% python3 -q
>>> import numpy as np
>>> np.set_printoptions(suppress=True, linewidth=100)
>>> O, _ = np.linalg.qr(np.array([[1.1, 1.3, -0.9],
...     [0.3, -1.1, 0.0],
...     [-1.0, 0.1, 0.8],
...     [0.0, -1.0, 0.2],
...     [-0.8, 0.3, -2.6],
...     [0.2, 0.8, -1.9]]))
>>> m1 = O @ O.T
>>> print(m1.round(1) + 0)
[[ 0.6 -0.1 -0.3 -0.2 -0.2  0.2]
 [-0.1  0.5 -0.3  0.3  0.   0. ]
 [-0.3 -0.3  0.5 -0.2  0.1 -0.2]
 [-0.2  0.3 -0.2  0.3  0.  -0.1]
 [-0.2  0.   0.1  0.   0.8  0.4]
 [ 0.2  0.  -0.2 -0.1  0.4  0.3]]
>>> # symmetric, so the eigenvalues are real
>>> evals, V = np.linalg.eigvalsh(m1)
Traceback (most recent call last):
  File "<python-input-6>", line 1, in <module>
    evals, V = np.linalg.eigvalsh(m1)
    ^^^^^^^^
ValueError: too many values to unpack (expected 2)
>>> evals, V = np.linalg.eigh(m1)
>>> np.round(evals.sum(), 1), np.trace(m1)
(np.float64(3.0), np.float64(3.0))
>>> evals.round(1) + 0
array([0., 0., 0., 1., 1., 1.])
>>> np.round(V.T @ V, 1) + 0
array([[1., 0., 0., 0., 0., 0.],
       [0., 1., 0., 0., 0., 0.],
       [0., 0., 1., 0., 0., 0.],
       [0., 0., 0., 1., 0., 0.],
       [0., 0., 0., 0., 1., 0.],
       [0., 0., 0., 0., 0., 1.]])
>>> np.round(V.T @ m1 @ V, 1) + 0
array([[0., 0., 0., 0., 0., 0.],
       [0., 0., 0., 0., 0., 0.],
       [0., 0., 0., 0., 0., 0.],
       [0., 0., 0., 1., 0., 0.],
       [0., 0., 0., 0., 1., 0.],
       [0., 0., 0., 0., 0., 1.]])
>>> np.round(V @ np.diag(evals) @ V.T, 1) + 0
array([[ 0.6, -0.1, -0.3, -0.2, -0.2,  0.2],
       [-0.1,  0.5, -0.3,  0.3,  0. ,  0. ],
       [-0.3, -0.3,  0.5, -0.2,  0.1, -0.2],
       [-0.2,  0.3, -0.2,  0.3,  0. , -0.1],
       [-0.2,  0. ,  0.1,  0. ,  0.8,  0.4],
       [ 0.2,  0. , -0.2, -0.1,  0.4,  0.3]])
>>> np.round(np.linalg.eigvalsh(m1 @ m1), 1) + 0
array([0., 0., 0., 1., 1., 1.])
>>> np.round(np.linalg.eigvalsh(m1 + -3 * np.eye(6)), 1)
array([-3., -3., -3., -2., -2., -2.])
